>>> import numpy as np
>>> np.set_printoptions(precision=1, suppress=True, linewidth=200, legacy="1.25")
>>> rd = lambda a: np.round(a, 1) + 0
>>> arr = np.loadtxt("w.csv", delimiter=",")
>>> print(arr)
[[  0.   0.   0.   0.]
 [  4.   4. -12.   0.]
 [  1.   1.  -3.   0.]
 [  1.   1.  -3.   0.]]
>>> r = np.linalg.matrix_rank(arr)
>>> r
1
>>> ns = np.linalg.svd(arr)[2][r:].T
>>> [int(np.linalg.matrix_rank(arr[:, :j + 1])) for j in range(4)]
[1, 1, 1, 1]
>>> print(np.allclose(arr @ ns, 0))
True
>>> np.linalg.matrix_rank(arr.T @ arr), np.linalg.matrix_rank(arr @ arr.T)
(1, 1)
>>> [int(np.linalg.matrix_rank(np.delete(arr, i, axis=0))) for i in range(4)]
[1, 1, 1, 1]
>>> rd(np.linalg.matrix_power(arr, 3))
array([[  0.,   0.,   0.,   0.],
       [  4.,   4., -12.,   0.],
       [  1.,   1.,  -3.,   0.],
       [  1.,   1.,  -3.,   0.]])
>>> np.linalg.cond(arr) > 100
True
>>> np.linalg.matrix_rank(arr, rtol=0.1)
1
>>> rd(np.linalg.norm(arr, 2) / np.linalg.norm(arr))
1.0
>>> M = np.maximum(np.array([[2, 2],
...     [0, 3],
...     [0, 0],
...     [3, 2],
...     [1, 2],
...     [1, 1],
...     [3, 2],
...     [1, 2],
...     [1, 1],
...     [1, 3],
...     [2, 3],
...     [3, 2],
...     [1, 2],
...     [1, 0]]) @ np.array([[2, -1, -1], [-2, -1, -1]]) + np.array([-3, 7, 0]), 0)
>>> M
array([[0, 3, 0],
       [0, 4, 0],
       [0, 7, 0],
       [0, 2, 0],
       [0, 4, 0],
       [0, 5, 0],
       [0, 2, 0],
       [0, 4, 0],
       [0, 5, 0],
       [0, 3, 0],
       [0, 2, 0],
       [0, 2, 0],
       [0, 4, 0],
       [0, 6, 0]])
>>> # column 1 is much longer than the rest
>>> A2 = M / np.linalg.norm(M, axis=1, keepdims=True)
>>> cov = A2 @ A2.T
>>> rd(np.linalg.norm(A2, axis=1))
array([1., 1., 1., 1., 1., 1., 1., 1., 1., 1., 1., 1., 1., 1.])
>>> print(cov[6])
[1. 1. 1. 1. 1. 1. 1. 1. 1. 1. 1. 1. 1. 1.]
>>> print((cov - 2 * np.eye(14)).round(6).argmax(axis=1))
[1 0 0 0 0 0 0 0 0 0 0 0 0 0]
>>> U, s, vt = np.linalg.svd(arr)
>>> evecs = vt[:(s > 1e-8).sum()]
>>> rng = np.random.default_rng(20)
>>> x0 = arr[2] + -2 * arr[1] + rng.integers(2) * np.eye(4)[3]
>>> x0
array([-7., -7., 21.,  1.])
>>> print(np.allclose(evecs.T @ evecs @ x0, x0))
False
>>> rd(np.diag(evecs.T @ evecs))
array([0.1, 0.1, 0.8, 0. ])
